$ ipython --no-banner

In [1]: import numpy as np

In [2]: from numpy import linalg as LA

In [3]: np.set_printoptions(precision=2, suppress=True, linewidth=160)

In [4]: rd = lambda a: np.round(a, 2) + 0

In [5]: m1 = np.array([[1, 1, 1, 1, -1, -1, -1, -1],
   ...:     [1, -1, -1, 1, 1, -1, -1, 1],
   ...:     [1, -1, 1, -1, -1, 1, -1, 1],
   ...:     [1, -1, 1, -1, 1, -1, 1, -1],
   ...:     [1, 1, 1, 1, 1, 1, 1, 1],
   ...:     [1, 1, -1, -1, -1, -1, 1, 1],
   ...:     [1, -1, -1, 1, -1, 1, 1, -1],
   ...:     [1, 1, -1, -1, 1, 1, -1, -1]])

In [6]: m1
Out[6]: 
array([[ 1,  1,  1,  1, -1, -1, -1, -1],
       [ 1, -1, -1,  1,  1, -1, -1,  1],
       [ 1, -1,  1, -1, -1,  1, -1,  1],
       [ 1, -1,  1, -1,  1, -1,  1, -1],
       [ 1,  1,  1,  1,  1,  1,  1,  1],
       [ 1,  1, -1, -1, -1, -1,  1,  1],
       [ 1, -1, -1,  1, -1,  1,  1, -1],
       [ 1,  1, -1, -1,  1,  1, -1, -1]])

In [7]: rd(LA.norm(m1, axis=0))
Out[7]: array([2.83, 2.83, 2.83, 2.83, 2.83, 2.83, 2.83, 2.83])

In [8]: rd(LA.pinv(m1))
Out[8]: 
array([[ 0.12,  0.12,  0.12,  0.12,  0.12,  0.12,  0.12,  0.12],
       [ 0.12, -0.12, -0.12, -0.12,  0.12,  0.12, -0.13,  0.12],
       [ 0.12, -0.12,  0.12,  0.13,  0.12, -0.13, -0.12, -0.12],
       [ 0.12,  0.13, -0.12, -0.12,  0.12, -0.12,  0.12, -0.12],
       [-0.12,  0.12, -0.12,  0.12,  0.13, -0.12, -0.13,  0.12],
       [-0.12, -0.12,  0.12, -0.13,  0.12, -0.13,  0.13,  0.13],
       [-0.13, -0.13, -0.12,  0.12,  0.13,  0.12,  0.12, -0.12],
       [-0.12,  0.12,  0.12, -0.12,  0.13,  0.13, -0.13, -0.12]])

In [9]: rng = np.random.default_rng(9668)

In [10]: idx = rng.permutation(8)

In [11]: idx
Out[11]: array([2, 4, 1, 7, 0, 6, 5, 3])

In [12]: other = m1[idx][:, idx]

In [13]: np.trace(other)
Out[13]: np.int64(0)

In [14]: rd(np.sort(np.abs(LA.eigvals(other))))
Out[14]: array([2.83, 2.83, 2.83, 2.83, 2.83, 2.83, 2.83, 2.83])

In [15]: np.trace(m1)
Out[15]: np.int64(0)

In [16]: np.allclose(m1, m1.T)
Out[16]: False

In [17]: x = np.array([-5, 8, 1, -3, -8, 1, 7, 7])

In [18]: h = np.maximum(m1 @ x, 0)

In [19]: np.maximum(m1 @ x, 0) - np.maximum(-m1 @ x, 0)
Out[19]: array([ -6, -26,   0, -18,   8,  26,  -8, -16])

In [20]: m1.T @ h
Out[20]: array([ 34,  34, -18, -18, -18, -18,  34,  34])

In [21]: left, sigma, Vt = LA.svd(m1, full_matrices=False)

In [22]: rd(sigma)
Out[22]: array([2.83, 2.83, 2.83, 2.83, 2.83, 2.83, 2.83, 2.83])

In [23]: rd(left.T @ m1 @ Vt.T)
Out[23]: 
array([[2.83, 0.  , 0.  , 0.  , 0.  , 0.  , 0.  , 0.  ],
       [0.  , 2.83, 0.  , 0.  , 0.  , 0.  , 0.  , 0.  ],
       [0.  , 0.  , 2.83, 0.  , 0.  , 0.  , 0.  , 0.  ],
       [0.  , 0.  , 0.  , 2.83, 0.  , 0.  , 0.  , 0.  ],
       [0.  , 0.  , 0.  , 0.  , 2.83, 0.  , 0.  , 0.  ],
       [0.  , 0.  , 0.  , 0.  , 0.  , 2.83, 0.  , 0.  ],
       [0.  , 0.  , 0.  , 0.  , 0.  , 0.  , 2.83, 0.  ],
       [0.  , 0.  , 0.  , 0.  , 0.  , 0.  , 0.  , 2.83]])

In [24]: np.allclose(left * sigma @ Vt, m1)
Out[24]: True

In [25]: left.shape, sigma.shape, Vt.shape
Out[25]: ((8, 8), (8,), (8, 8))

In [26]: rd(sigma / sigma[0])
Out[26]: array([1., 1., 1., 1., 1., 1., 1., 1.])

In [27]: M = np.load("arr.npy")

In [28]: M
Out[28]: 
array([[  6.49,  -0.43, -32.92,  -1.22, -10.5 ,   9.49,   1.57,   3.62,   2.01],
       [  0.95,   0.72, -13.41, -23.17,   9.4 , -22.84,   1.21,  25.47,  -3.88],
       [  5.3 ,  -2.82, -42.46, -10.47,  -5.24,  -0.63,   2.77,  14.15,   8.6 ],
       [ -8.21,   5.58,   8.53, -13.56,   9.85,  23.41,  16.43,   2.56, -12.35],
       [ -1.74,  -5.58,   4.56,   2.83,   1.82,  -2.87,  -3.74,  13.13, -11.6 ],
       [ 18.22,  14.19,   2.  ,   7.15,  10.38,  29.84,  11.31,  21.9 , -14.45],
       [  6.68,  -5.76,   8.56, -14.87, -11.06, -25.43,  -4.47, -13.34, -10.63],
       [  3.06,  -9.03,   5.82,  15.52,   0.03,  14.64,  -1.25,   0.95, -12.69],
       [ 13.04, -15.03,   2.5 ,  27.81,  -0.11, -10.08,   2.19,  16.27,   2.72],
       [  2.07, -20.25,  27.64, -15.84, -17.88, -24.25,   0.62, -13.17, -22.38],
       [  9.68,  16.94,  17.26, -11.21,  -3.56,   1.36,   1.04, -12.94,  -0.12],
       [-25.84,  -6.13,  -0.74,   2.05,  -3.59, -33.3 ,  -4.4 ,  -1.25,   9.77],
       [-29.56,  -0.72,  13.68,  11.27,  -0.25, -21.13,   0.9 ,   5.85, -11.31],
       [ -8.57,   9.46,   4.97,  -8.3 ,   0.54,  -1.95,   0.96,   0.69,  10.67],
       [ -4.4 ,  -3.52,  17.95,  11.12,   0.76, -12.61,  -4.83, -19.59,   3.32],
       [ 12.62, -11.86, -12.8 ,  -3.64,  -0.43, -14.91, -20.03,   2.8 , -14.66],
       [  4.53,   9.  ,  17.56,  -3.84,  -8.69, -12.38,   9.11, -28.12,  13.5 ],
       [  7.37,  -5.45,  -8.94,   1.46,  30.91,   6.87,   8.44,  -2.97,  -9.83],
       [ -8.78,  -1.89,   0.52,  18.06, -11.47,  14.43, -22.44,   5.54,   2.16],
       [ -0.39,   3.68, -17.75, -18.67,  -5.8 ,  16.24,  -7.07,  -3.68,   8.27],
       [ 10.46,  -3.03, -13.03,  26.37,  -2.55,  -0.88,  -1.68,  -3.6 ,  -0.98],
       [  8.16,   5.56,  25.04,  10.75,  -7.58,  -2.07,   4.47,  12.4 ,  -6.43],
       [  7.94,  -8.15,  -3.15,  -3.46,   1.48,  -6.12,   8.11,   8.57,  -4.91]])

In [29]: idx = M[:, 4] > np.median(M[:, 4])

In [30]: f = M[idx].mean(axis=0) - M[~idx].mean(axis=0)

In [31]: rd(f)
Out[31]: array([-2.75, -0.18,  5.06,  4.48, 13.25,  5.77,  6.99,  9.75, -4.94])

In [32]: ((M - M.mean(axis=0)) @ f > 0).astype(int)
Out[32]: array([0, 1, 0, 1, 1, 1, 0, 1, 1, 0, 0, 0, 1, 0, 0, 0, 0, 1, 0, 0, 0, 1, 1])

In [33]: idx.astype(int)
Out[33]: array([0, 1, 0, 1, 1, 1, 0, 1, 1, 0, 0, 0, 1, 1, 1, 0, 0, 1, 0, 0, 0, 0, 1])

In [34]: Xs = M - M.mean(axis=0)

In [35]: V = LA.svd(Xs)[2][:8]

In [36]: other = Xs - Xs @ V.T @ V

In [37]: rd(other.std(axis=0))
Out[37]: array([0.3 , 2.65, 1.21, 0.94, 0.67, 0.89, 0.35, 0.72, 2.39])

In [38]: LA.norm(other, axis=1).round(6).argmax()
Out[38]: np.int64(12)

In [39]: rd(np.cov(Xs @ V.T, rowvar=False))
Out[39]: 
array([[429.13,   0.  ,   0.  ,   0.  ,   0.  ,   0.  ,   0.  ,   0.  ],
       [  0.  , 279.25,   0.  ,   0.  ,   0.  ,   0.  ,   0.  ,   0.  ],
       [  0.  ,   0.  , 211.67,   0.  ,   0.  ,   0.  ,   0.  ,   0.  ],
       [  0.  ,   0.  ,   0.  , 162.04,   0.  ,   0.  ,   0.  ,   0.  ],
       [  0.  ,   0.  ,   0.  ,   0.  , 129.85,   0.  ,   0.  ,   0.  ],
       [  0.  ,   0.  ,   0.  ,   0.  ,   0.  ,  85.06,   0.  ,   0.  ],
       [  0.  ,   0.  ,   0.  ,   0.  ,   0.  ,   0.  ,  71.83,   0.  ],
       [  0.  ,   0.  ,   0.  ,   0.  ,   0.  ,   0.  ,   0.  ,  37.8 ]])

In [40]: rd((Xs @ V.T).std(axis=0))
Out[40]: array([20.26, 16.34, 14.23, 12.45, 11.14,  9.02,  8.29,  6.01])

In [41]: Xs = M - M.mean(axis=0)

In [42]: left, sigma, Vt = LA.svd(Xs, full_matrices=False)

In [43]: np.abs(Vt[0]).argmax()
Out[43]: np.int64(2)

In [44]: rd(sigma ** 2 / (sigma ** 2).sum())
Out[44]: array([0.3 , 0.2 , 0.15, 0.11, 0.09, 0.06, 0.05, 0.03, 0.01])

In [45]: K = np.load("sample19.npy")

In [46]: K
Out[46]: 
array([[1.  , 0.7 , 0.49, 0.34, 0.24, 0.17, 0.12],
       [0.7 , 1.  , 0.7 , 0.49, 0.34, 0.24, 0.17],
       [0.49, 0.7 , 1.  , 0.7 , 0.49, 0.34, 0.24],
       [0.34, 0.49, 0.7 , 1.  , 0.7 , 0.49, 0.34],
       [0.24, 0.34, 0.49, 0.7 , 1.  , 0.7 , 0.49],
       [0.17, 0.24, 0.34, 0.49, 0.7 , 1.  , 0.7 ],
       [0.12, 0.17, 0.24, 0.34, 0.49, 0.7 , 1.  ]])

In [47]: f, g = K[2], K[0]

In [48]: rd(f @ g)
Out[48]: np.float64(1.91)

In [49]: pr = (f @ g) / (f @ f) * f

In [50]: rd(np.outer(f, g))
Out[50]: 
array([[0.49, 0.34, 0.24, 0.17, 0.12, 0.08, 0.06],
       [0.7 , 0.49, 0.34, 0.24, 0.17, 0.12, 0.08],
       [1.  , 0.7 , 0.49, 0.34, 0.24, 0.17, 0.12],
       [0.7 , 0.49, 0.34, 0.24, 0.17, 0.12, 0.08],
       [0.49, 0.34, 0.24, 0.17, 0.12, 0.08, 0.06],
       [0.34, 0.24, 0.17, 0.12, 0.08, 0.06, 0.04],
       [0.24, 0.17, 0.12, 0.08, 0.06, 0.04, 0.03]])

In [51]: LA.matrix_rank(np.outer(f, g))
Out[51]: np.int64(1)

In [52]: rd(LA.norm(f + g) ** 2 + LA.norm(f - g) ** 2)
Out[52]: np.float64(9.16)

In [53]: th = np.radians(72)

In [54]: r_ = np.eye(7)

In [55]: r_[6, 6] = r_[3, 3] = np.cos(th)

In [56]: r_[6, 3], r_[3, 6] = -np.sin(th), np.sin(th)

In [57]: rd(r_)
Out[57]: 
array([[ 1.  ,  0.  ,  0.  ,  0.  ,  0.  ,  0.  ,  0.  ],
       [ 0.  ,  1.  ,  0.  ,  0.  ,  0.  ,  0.  ,  0.  ],
       [ 0.  ,  0.  ,  1.  ,  0.  ,  0.  ,  0.  ,  0.  ],
       [ 0.  ,  0.  ,  0.  ,  0.31,  0.  ,  0.  ,  0.95],
       [ 0.  ,  0.  ,  0.  ,  0.  ,  1.  ,  0.  ,  0.  ],
       [ 0.  ,  0.  ,  0.  ,  0.  ,  0.  ,  1.  ,  0.  ],
       [ 0.  ,  0.  ,  0.  , -0.95,  0.  ,  0.  ,  0.31]])

In [58]: other = K @ r_.T

In [59]: np.allclose(K @ K.T, other @ other.T)
Out[59]: True

In [60]: F = np.loadtxt("data.csv", delimiter=",")

In [61]: F
Out[61]: 
array([[0., 1., 0., 0., 1.],
       [1., 0., 0., 0., 1.],
       [0., 0., 0., 0., 0.],
       [0., 0., 0., 0., 0.],
       [1., 1., 0., 0., 0.]])

In [62]: np.flatnonzero(LA.matrix_power((F != 0) + (F.T != 0) + np.eye(5), 5)[4])
Out[62]: array([0, 1, 4])

In [63]: F @ F
Out[63]: 
array([[2., 1., 0., 0., 1.],
       [1., 2., 0., 0., 1.],
       [0., 0., 0., 0., 0.],
       [0., 0., 0., 0., 0.],
       [1., 1., 0., 0., 2.]])

In [64]: left, sigma, Vt = LA.svd(F)

In [65]: np.argmax(sigma[:-1] / (sigma[1:] + 1e-6)) + 1
Out[65]: np.int64(3)

In [66]: rd(sigma)
Out[66]: array([2., 1., 1., 0., 0.])

In [67]: other = left[:, :3] @ np.diag(sigma[:3]) @ Vt[:3]

In [68]: rd(other)
Out[68]: 
array([[0., 1., 0., 0., 1.],
       [1., 0., 0., 0., 1.],
       [0., 0., 0., 0., 0.],
       [0., 0., 0., 0., 0.],
       [1., 1., 0., 0., 0.]])

In [69]: rd(LA.norm(F - other) / LA.norm(F))
Out[69]: np.float64(0.0)

In [70]: LA.matrix_rank(other)
Out[70]: np.int64(3)

In [71]: rd(np.trace(LA.pinv(F) @ F))
Out[71]: np.float64(3.0)

In [72]: LA.lstsq(F[:-1].T, F[-1])[2]
Out[72]: np.int32(2)

In [73]: rd(F @ LA.pinv(F) @ F)
Out[73]: 
array([[0., 1., 0., 0., 1.],
       [1., 0., 0., 0., 1.],
       [0., 0., 0., 0., 0.],
       [0., 0., 0., 0., 0.],
       [1., 1., 0., 0., 0.]])

In [74]: rd(LA.eigvalsh(F).min())
Out[74]: np.float64(-1.0)

In [75]: [round(float(LA.det(F[:i, :i])), 2) + 0 for i in range(1, 6)]
Out[75]: [0.0, -1.0, 0.0, 0.0, 0.0]

In [76]: np.all(LA.eigvalsh(F) > 0)
Out[76]: np.False_

In [77]: th = np.radians(90)

In [78]: r_ = np.eye(5)

In [79]: r_[2, 2] = r_[1, 1] = np.cos(th)

In [80]: r_[2, 1], r_[1, 2] = -np.sin(th), np.sin(th)

In [81]: rd(r_)
Out[81]: 
array([[ 1.,  0.,  0.,  0.,  0.],
       [ 0.,  0.,  1.,  0.,  0.],
       [ 0., -1.,  0.,  0.,  0.],
       [ 0.,  0.,  0.,  1.,  0.],
       [ 0.,  0.,  0.,  0.,  1.]])

In [82]: other = F @ r_.T

In [83]: rd(LA.det(r_)), np.trace(r_)
Out[83]: (np.float64(1.0), np.float64(3.0))

In [84]: rd(LA.svd(F, compute_uv=False)), rd(LA.svd(other, compute_uv=False))
Out[84]: (array([2., 1., 1., 0., 0.]), array([2., 1., 1., 0., 0.]))

In [85]: X = np.load("mat.npy")

In [86]: X
Out[86]: 
array([[ 10.18,   2.05,   8.65,   3.58,   4.21,   6.35],
       [  9.69,   1.9 ,   7.72,   4.02,   3.4 ,   5.23],
       [ -1.45,  -0.76,  -1.6 ,  -0.81,  -0.32,  -1.47],
       [  6.87,   0.83,   5.22,   3.1 ,   2.71,   4.63],
       [  6.38,   1.06,   4.78,   1.98,   2.17,   3.77],
       [ -0.94,   0.09,  -1.22,  -0.17,  -0.44,  -0.96],
       [  5.97,   1.18,   3.95,   2.1 ,   2.07,   3.13],
       [  5.02,   0.46,   3.93,   2.37,   2.01,   2.59],
       [ -4.75,  -1.27,  -4.17,  -2.4 ,  -2.6 ,  -2.99],
       [ -1.28,  -0.29,  -1.28,  -0.04,   0.15,  -0.84],
       [  2.16,   0.27,   2.09,   0.83,   1.01,   1.45],
       [  4.59,   0.52,   3.35,   2.18,   1.43,   2.8 ],
       [  3.63,   1.1 ,   3.31,   0.87,   1.29,   2.2 ],
       [-11.81,  -1.83,  -9.34,  -5.1 ,  -4.2 ,  -7.44],
       [  0.78,   1.21,   0.77,  -0.06,  -0.05,   0.3 ],
       [ -2.56,  -0.71,  -2.08,  -1.13,  -1.31,  -1.69],
       [ -0.78,  -0.13,  -0.58,  -0.03,  -0.63,  -0.79],
       [  0.1 ,   0.  ,   0.58,  -0.1 ,  -0.33,   0.01],
       [ -2.61,   0.15,  -1.92,  -0.89,  -0.6 ,  -1.2 ],
       [ -5.9 ,  -1.23,  -4.13,  -1.87,  -2.19,  -3.5 ],
       [ -1.71,  -0.35,  -1.3 ,  -0.67,  -1.3 ,  -1.34],
       [ -0.04,   0.7 ,  -0.1 ,  -0.24,  -0.46,  -0.24],
       [ -7.16,  -1.21,  -6.2 ,  -2.22,  -3.11,  -4.42],
       [ -0.87,   0.19,  -0.69,  -0.3 ,  -0.47,  -0.05],
       [  3.15,   0.83,   2.23,   1.3 ,   1.56,   1.61],
       [ -0.76,  -0.25,  -0.73,  -0.23,  -0.27,  -0.17],
       [  1.58,   0.44,   2.04,   1.13,   0.96,   1.55],
       [  3.44,   0.86,   3.4 ,   1.34,   1.5 ,   2.32],
       [ -1.52,  -0.77,  -0.77,  -0.3 ,  -0.35,  -0.34],
       [ -5.35,  -1.11,  -4.19,  -1.98,  -2.39,  -2.82],
       [ -3.78,  -0.5 ,  -2.53,  -1.55,  -1.22,  -2.1 ],
       [  0.71,   0.32,   0.21,   0.29,  -0.12,   0.31]])

In [87]: W2 = X[[17, 27]].astype(float)

In [88]: for _ in range(5):
    ...:     idx = LA.norm(X[:, None] - W2, axis=-1).argmin(axis=1)
    ...:     W2 = np.array([X[idx == j].mean(axis=0) for j in range(2)])
    ...: 

In [89]: idx
Out[89]: array([1, 1, 0, 1, 1, 0, 1, 1, 0, 0, 1, 1, 1, 0, 0, 0, 0, 0, 0, 0, 0, 0, 0, 0, 1, 0, 1, 1, 0, 0, 0, 0])

In [90]: np.abs(W2[1] - W2[0]).argmax()
Out[90]: np.int64(0)

In [91]: rd(W2[1] - W2[0])
Out[91]: array([7.81, 1.35, 6.29, 3.06, 3.14, 4.72])
